$ python -q
>>> import numpy as np
>>> np.set_printoptions(precision=2, suppress=True, linewidth=140)
>>> feats = np.loadtxt("dump.csv", delimiter=",")
>>> feats
array([[0.4 , 0.2 , 0.2 , 0.2 ],
       [0.14, 0.29, 0.  , 0.57],
       [0.22, 0.33, 0.22, 0.22],
       [0.33, 0.08, 0.17, 0.42]])
>>> T = np.stack([feats, 3 * feats, feats[::-1]])
>>> T.shape
(3, 4, 4)
>>> np.linalg.matrix_rank(T)
array([4, 4, 4])
>>> np.linalg.matrix_rank(T.reshape(3, -1))
np.int64(2)
>>> np.linalg.norm(T, axis=(1, 2))
array([1.13, 3.4 , 1.13])
>>> feats[4]
Traceback (most recent call last):
  File "<python-input-9>", line 1, in <module>
    feats[4]
    ~~~~~^^^
IndexError: index 4 is out of bounds for axis 0 with size 4
>>> np.linalg.matrix_rank(feats)
np.int64(4)
>>> round(float(np.linalg.norm(feats)), 2)
1.13
>>> np.linalg.rank(feats)
Traceback (most recent call last):
  File "<python-input-12>", line 1, in <module>
    np.linalg.rank(feats)
    ^^^^^^^^^^^^^^
AttributeError: module 'numpy.linalg' has no attribute 'rank'
>>> np.linalg.svd(feats, compute_uv=False)
array([1.05, 0.36, 0.23, 0.07])
>>> np.zeros(4, 4)
Traceback (most recent call last):
  File "<python-input-14>", line 1, in <module>
    np.zeros(4, 4)
    ~~~~~~~~^^^^^^
TypeError: Cannot interpret '4' as a data type
>>> np.count_nonzero(feats)
np.int64(15)
>>> feats[:, 4]
Traceback (most recent call last):
  File "<python-input-16>", line 1, in <module>
    feats[:, 4]
    ~~~~~^^^^^^
IndexError: index 4 is out of bounds for axis 1 with size 4
>>> W0 = np.load("run17.npy")
>>> W0
array([[-1,  0,  0,  0,  0],
       [-3,  4,  0,  0,  0],
       [ 5, -5, -5,  0,  0],
       [ 0, -3,  2, -5,  0],
       [-3, -1, -3,  3, -4]])
>>> vals, vecs = np.linalg.eig(W0)
>>> np.prod(vals)
np.float64(400.0)
>>> vals
array([-4., -5., -5.,  4., -1.])
>>> W0 @ vecs[:, 0] - vals[0] * vecs[:, 0]
array([0., 0., 0., 0., 0.])
>>> np.linalg.matrix_rank(W0 - W0[0, 0] * np.eye(5))
np.int64(4)
>>> other = np.array([[-2, -1, 0], [2, 0, 2]])
>>> Z = np.kron(other, W0)
>>> round(np.linalg.norm(Z, 2), 2), round(np.linalg.norm(other, 2) * np.linalg.norm(W0, 2), 2)
(np.float64(32.02), np.float64(32.02))
>>> np.linalg.matrix_rank(Z)
np.int64(10)
>>> Z.shape
(10, 15)
>>> hat = np.triu(np.array([[-3, 0, -2, -2, -2],
...     [-3, 2, 0, 2, -1],
...     [-2, -3, 0, 2, 3],
...     [-1, 0, 2, 3, -2],
...     [3, -1, 3, -3, 1]]), 1) + np.eye(5)
>>> other = hat @ W0 @ np.linalg.inv(hat)
>>> np.trace(other), np.trace(W0)
(np.float64(-11.0), np.int64(-11))
>>> hat @ W0 - W0 @ hat
array([[ -4.,  18.,  10.,   2.,   6.],
       [  3.,  -5.,   1., -27.,   2.],
       [ -9.,  -9.,   5.,  29.,   8.],
       [  6.,   2.,   6.,  -4., -11.],
       [  0.,   0.,  -6.,   2.,   8.]])
>>> m1 = np.loadtxt("layer15.csv", delimiter=",")
>>> m1
array([[  0.,   1.,  -2.],
       [ -1.,   0., -16.],
       [  2.,  16.,   0.]])
>>> x0 = np.array([0, 0, 1])
>>> x0 @ m1 @ x0
np.float64(0.0)
>>> np.round(np.linalg.svd(m1, compute_uv=False), 2) + 0
array([16.16, 16.16,  0.  ])
>>> Q = np.linalg.solve(np.eye(3) - m1, np.eye(3) + m1)
>>> round(np.linalg.det(Q), 2)
np.float64(1.0)
>>> np.round(Q @ Q.T, 2) + 0
array([[1., 0., 0.],
       [0., 1., 0.],
       [0., 0., 1.]])
